In [1]: import numpy as np

In [2]: from numpy import linalg as LA

In [3]: np.set_printoptions(suppress=True, linewidth=160)

In [4]: W0 = np.array([[0, 2, 1, 2, 2],
   ...:     [0, 1, 1, 3, 1],
   ...:     [2, 2, 1, 3, 3],
   ...:     [1, 0, 0, 2, 0],
   ...:     [1, 0, 0, 0, 2]])

In [5]: rng = np.random.default_rng(26714)

In [6]: labels = rng.permutation(5)

In [7]: print(labels)
[2 3 0 4 1]

In [8]: other = W0[labels][:, labels]

In [9]: print(other)
[[1 3 2 3 2]
 [0 2 1 0 0]
 [1 2 0 2 2]
 [0 0 1 2 0]
 [1 3 0 1 1]]

In [10]: print(np.diag(other))
[1 2 0 2 1]

In [11]: print(np.round(np.sort(np.abs(LA.eigvals(other))), 2))
[0.47 0.95 0.95 2.   4.71]

In [12]: print(np.allclose(other, W0))
False

In [13]: A = np.loadtxt("run6.csv", delimiter=",")

In [14]: print(A)
[[ 1.94  3.04  0.13 -3.46]
 [ 1.61 -0.89  1.26 -4.47]
 [-2.02  0.04 -2.07 -4.08]
 [ 3.42  3.58 -0.67  0.11]
 [ 4.39 -1.4   1.93 -0.17]
 [ 0.35  2.98  1.92 -3.51]
 [-0.43  2.93 -2.82 -2.88]
 [-4.06 -2.3   0.34  1.76]
 [ 4.07 -0.22 -2.39  1.65]
 [-2.69 -3.39 -0.23 -2.5 ]
 [ 2.62  2.07  3.55  1.12]
 [ 4.49 -2.17  0.02  0.33]
 [ 1.95 -3.56 -1.29  2.62]
 [ 1.2  -1.92  3.92  2.12]
 [-0.13  3.2  -1.03  3.7 ]
 [-4.49  1.88 -1.12  0.24]]

In [15]: other = np.c_[A[:, :2] @ np.array([[1, 3], [0, 3]]), np.array([8, 6, 6, 4, 1, 2, 6, 0, 8, 5, 1, 1, 6, 3, 5, 3])]

In [16]: print(other.round(2))
[[  1.94  14.94   8.  ]
 [  1.61   2.16   6.  ]
 [ -2.02  -5.94   6.  ]
 [  3.42  21.     4.  ]
 [  4.39   8.97   1.  ]
 [  0.35   9.99   2.  ]
 [ -0.43   7.5    6.  ]
 [ -4.06 -19.08   0.  ]
 [  4.07  11.55   8.  ]
 [ -2.69 -18.24   5.  ]
 [  2.62  14.07   1.  ]
 [  4.49   6.96   1.  ]
 [  1.95  -4.83   6.  ]
 [  1.2   -2.16   3.  ]
 [ -0.13   9.21   5.  ]
 [ -4.49  -7.83   3.  ]]

In [17]: print(np.round(LA.norm(other - A @ LA.lstsq(A, other)[0], axis=0), 2) + 0)
[ 0.    0.   16.22]

In [18]: print(np.round(LA.norm(LA.qr(A)[0].T @ other, axis=0) ** 2 / ((other ** 2).sum(axis=0) + 1e-12), 2))
[1.   1.   0.28]

In [19]: print(np.round(LA.lstsq(A, other[:, 0])[0], 2) + 0)
[1. 0. 0. 0.]

In [20]: print(LA.matrix_rank(np.c_[A, other]))
5

In [21]: print(LA.matrix_rank(other))
3

In [22]: proj = other @ LA.solve(other.T @ other, other.T)

In [23]: print(LA.matrix_rank(np.eye(16) - proj))
13

In [24]: print(np.allclose(proj @ proj, proj))
True

In [25]: print(np.round(LA.eigvalsh(proj), 2) + 0)
[0. 0. 0. 0. 0. 0. 0. 0. 0. 0. 0. 0. 0. 1. 1. 1.]

In [26]: print(round(np.trace(proj), 2))
3.0
